% ipython --no-banner

In [1]: import numpy as np

In [2]: from numpy import linalg as LA

In [3]: np.set_printoptions(precision=3, suppress=True, linewidth=100, floatmode="fixed")

In [4]: data = np.array([[-1.4, 0.2, 0.7, 1.5, 0.8, -1.2],
   ...:     [1.0, 1.0, -0.9, -0.8, 0.2, 0.7],
   ...:     [0.9, -0.5, -0.1, 2.0, 0.5, -0.8],
   ...:     [-0.2, -0.5, 1.7, 1.0, 1.4, 0.5],
   ...:     [-0.8, -1.3, 0.2, -0.7, 0.7, 1.0],
   ...:     [0.6, -1.0, -0.4, 0.2, 0.6, -0.4],
   ...:     [-0.3, -1.5, -1.9, -1.3, 0.2, 1.1],
   ...:     [1.0, -2.1, -1.5, -1.2, -0.9, -0.9],
   ...:     [0.1, -0.5, -0.7, 0.0, -1.4, 0.4]])

In [5]: print(data)
[[-1.400  0.200  0.700  1.500  0.800 -1.200]
 [ 1.000  1.000 -0.900 -0.800  0.200  0.700]
 [ 0.900 -0.500 -0.100  2.000  0.500 -0.800]
 [-0.200 -0.500  1.700  1.000  1.400  0.500]
 [-0.800 -1.300  0.200 -0.700  0.700  1.000]
 [ 0.600 -1.000 -0.400  0.200  0.600 -0.400]
 [-0.300 -1.500 -1.900 -1.300  0.200  1.100]
 [ 1.000 -2.100 -1.500 -1.200 -0.900 -0.900]
 [ 0.100 -0.500 -0.700  0.000 -1.400  0.400]]

In [6]: hat = data @ LA.solve(data.T @ data, data.T)

In [7]: np.diag(hat)
Out[7]: array([0.788, 0.621, 0.797, 0.663, 0.465, 0.282, 0.802, 0.839, 0.744])

In [8]: np.round(LA.eigvalsh(hat), 3) + 0
Out[8]: array([0.000, 0.000, 0.000, 1.000, 1.000, 1.000, 1.000, 1.000, 1.000])

In [9]: def softmax(z):
   ...:     e = np.exp(z - z.max(axis=-1, keepdims=True))
   ...:     return e / e.sum(axis=-1, keepdims=True)
   ...: 

In [10]: np.round(softmax(10 * data[8]), 3) + 0
Out[10]: array([0.047, 0.000, 0.000, 0.017, 0.000, 0.936])

In [11]: print(softmax(data).sum(axis=1))
[1.000 1.000 1.000 1.000 1.000 1.000 1.000 1.000 1.000]

In [12]: att = data @ data.T / np.sqrt(6)

In [13]: softmax(att)[8] @ data
Out[13]: array([ 0.301, -1.043, -0.925, -0.463, -0.337,  0.089])

In [14]: softmax(att).round(6).argmax(axis=1)
Out[14]: array([0, 1, 2, 3, 4, 7, 6, 7, 7])

In [15]: K = np.loadtxt("a.csv", delimiter=",")

In [16]: K
Out[16]: 
array([[  0.213,   0.173,   0.471,   3.818,  -2.185,  -0.096],
       [  0.007,   0.958,   2.011,   0.317,  -1.378,   0.408],
       [  0.057,  -0.844,  -0.179,  -6.912,  -1.213,   0.008],
       [  0.317,  -0.035,   0.127,  -0.342,  -0.622,  -0.131],
       [ -0.376,   0.538,   0.528,  -2.924,  -2.570,  -0.030],
       [ -0.196,   0.094,  -0.390,   1.241,  -2.972,   0.024],
       [  0.141,   0.182,   1.666,   3.611,  -2.181,   0.100],
       [  0.798,  -0.091,   0.825,  12.333,   6.752,   0.015],
       [  0.377,   0.395,  -0.501,  -4.818,   1.223,   0.041],
       [ -0.016,  -0.196,   1.915,  -4.653,  -3.147,  -0.116],
       [  0.152,  -0.490,   0.423, -11.344,  -1.905,  -0.003],
       [ -0.462,  -0.660,   0.120,  -3.170,   0.801,   0.255],
       [ -0.149,   0.359,  -2.583,  -4.156,  -4.430,  -0.096],
       [ -0.280,  -0.269,  -1.064,  -1.499,  -3.175,   0.043],
       [ -0.112,   0.226,  -0.994,   6.792,   2.902,  -0.222],
       [  0.294,  -0.454,  -2.681,  -6.635,  -0.316,  -0.057],
       [ -0.280,  -1.136,   0.740,   5.625,   1.876,  -0.044],
       [  0.016,   0.456,  -0.635,   5.866,  -4.929,   0.055],
       [  0.435,   0.617,  -1.218,   1.216,  -0.740,   0.304],
       [ -0.325,   0.059,   0.103,  -6.361,   2.225,   0.008],
       [ -0.515,   0.635,   1.244,   0.499,  -1.059,   0.047],
       [  0.081,  -0.077,   0.417,  -1.648,   0.722,  -0.021],
       [  0.315,   0.229,   0.434,   2.774,  -0.564,   0.172],
       [  0.005,  -0.940,   2.252,  -0.496,  -4.680,  -0.078],
       [ -0.146,   0.346,  -1.112,   5.543,  -2.276,   0.075],
       [  0.690,  -0.600,  -0.916,  -7.684,   2.801,   0.268],
       [  0.108,  -0.283,  -0.365,  -4.578,   5.397,  -0.150],
       [ -0.044,   0.411,   1.411,   8.407,   3.556,  -0.112]])

In [17]: x = np.array([3, -3, -2, 3, -1, 0])

In [18]: target = K @ x

In [19]: np.round(LA.pinv(K) @ K, 3) + 0
Out[19]: 
array([[1.000, 0.000, 0.000, 0.000, 0.000, 0.000],
       [0.000, 1.000, 0.000, 0.000, 0.000, 0.000],
       [0.000, 0.000, 1.000, 0.000, 0.000, 0.000],
       [0.000, 0.000, 0.000, 1.000, 0.000, 0.000],
       [0.000, 0.000, 0.000, 0.000, 1.000, 0.000],
       [0.000, 0.000, 0.000, 0.000, 0.000, 1.000]])

In [20]: rng = np.random.default_rng(882)

In [21]: target = target + 0.02 * rng.normal(size=28)

In [22]: target
Out[22]: 
array([ 12.822,  -4.552, -16.452,   0.399,  -9.994,   6.648,   9.532,  31.283, -14.743, -14.100,
       -31.056,  -9.960,  -4.362,   0.757,  18.455, -11.987,  16.086,  22.472,   6.287, -22.657,
        -3.351,  -6.027,   8.268,   1.496,  19.644, -20.150, -17.243,  17.496])

In [23]: beta, *_ = LA.lstsq(K, target)

In [24]: np.round(LA.norm(target - K @ beta), 3)
Out[24]: np.float64(0.079)

In [25]: print(beta.round())
[ 3.000 -3.000 -2.000  3.000 -1.000 -0.000]

In [26]: [round(float(LA.norm(LA.solve(K.T @ K + lam * np.eye(6), K.T @ target))), 2) for lam in (0, 1, 10, 100)]
Out[26]: [5.65, 4.98, 3.57, 2.57]

In [27]: W2 = K[[11, 1]].astype(float)

In [28]: for _ in range(7):
    ...:     z = LA.norm(K[:, None] - W2, axis=-1).argmin(axis=1)
    ...:     W2 = np.array([K[z == j].mean(axis=0) for j in range(2)])
    ...: 

In [29]: z
Out[29]: array([1, 1, 0, 1, 0, 1, 1, 1, 0, 0, 0, 0, 0, 0, 1, 0, 1, 1, 1, 0, 1, 0, 1, 1, 1, 0, 0, 1])

In [30]: np.abs(W2[1] - W2[0]).argmax()
Out[30]: np.int64(3)

In [31]: W2
Out[31]: 
array([[ 0.012, -0.194, -0.368, -5.106, -0.276,  0.012],
       [ 0.064,  0.142,  0.455,  3.814, -0.567,  0.034]])

In [32]: np.bincount(z)
Out[32]: array([13, 15])

In [33]: Xs = K - K.mean(axis=0)

In [34]: V = LA.svd(Xs)[2][:3]

In [35]: out = Xs - Xs @ V.T @ V

In [36]: np.round(np.diag(V.T @ V), 3) + 0
Out[36]: array([0.002, 0.005, 0.997, 0.999, 0.997, 0.000])

In [37]: (Xs @ V.T).std(axis=0)
Out[37]: array([5.487, 2.828, 1.188])

In [38]: print(np.round(np.cov(Xs @ V.T, rowvar=False), 3) + 0)
[[31.227  0.000  0.000]
 [ 0.000  8.295  0.000]
 [ 0.000  0.000  1.463]]

In [39]: out = np.c_[K[:, :3] @ np.array([[-1, 0, 3], [2, 3, -2], [-2, -2, 0]]), np.array([1, 0, -1, -2, 2, -1, 1, -3, 1, -1, 1, -2, 2, 3, -3, 3, -3, -1, -2, -3, 2, -2, -1, 0, 3, 0, 2, 2])]

In [40]: out
Out[40]: 
array([[-0.809, -0.423,  0.293,  1.000],
       [-2.113, -1.148, -1.895,  0.000],
       [-1.387, -2.174,  1.859, -1.000],
       [-0.641, -0.359,  1.021, -2.000],
       [ 0.396,  0.558, -2.204,  2.000],
       [ 1.164,  1.062, -0.776, -1.000],
       [-3.109, -2.786,  0.059,  1.000],
       [-2.630, -1.923,  2.576, -3.000],
       [ 1.415,  2.187,  0.341,  1.000],
       [-4.206, -4.418,  0.344, -1.000],
       [-1.978, -2.316,  1.436,  1.000],
       [-1.098, -2.220, -0.066, -2.000],
       [ 6.033,  6.243, -1.165,  2.000],
       [ 1.870,  1.321, -0.302,  3.000],
       [ 2.552,  2.666, -0.788, -3.000],
       [ 4.160,  4.000,  1.790,  3.000],
       [-3.472, -4.888,  1.432, -3.000],
       [ 2.166,  2.638, -0.864, -1.000],
       [ 3.235,  4.287,  0.071, -2.000],
       [ 0.237, -0.029, -1.093, -3.000],
       [-0.703, -0.583, -2.815,  2.000],
       [-1.069, -1.065,  0.397, -2.000],
       [-0.725, -0.181,  0.487, -1.000],
       [-6.389, -7.324,  1.895,  0.000],
       [ 3.062,  3.262, -1.130,  3.000],
       [-0.058,  0.032,  3.270,  0.000],
       [ 0.056, -0.119,  0.890,  2.000],
       [-1.956, -1.589, -0.954,  2.000]])

In [41]: np.round(LA.norm(out - K @ LA.lstsq(K, out)[0], axis=0), 3) + 0
Out[41]: array([0.000, 0.000, 0.000, 9.086])

In [42]: LA.matrix_rank(np.c_[K, out])
Out[42]: np.int64(7)
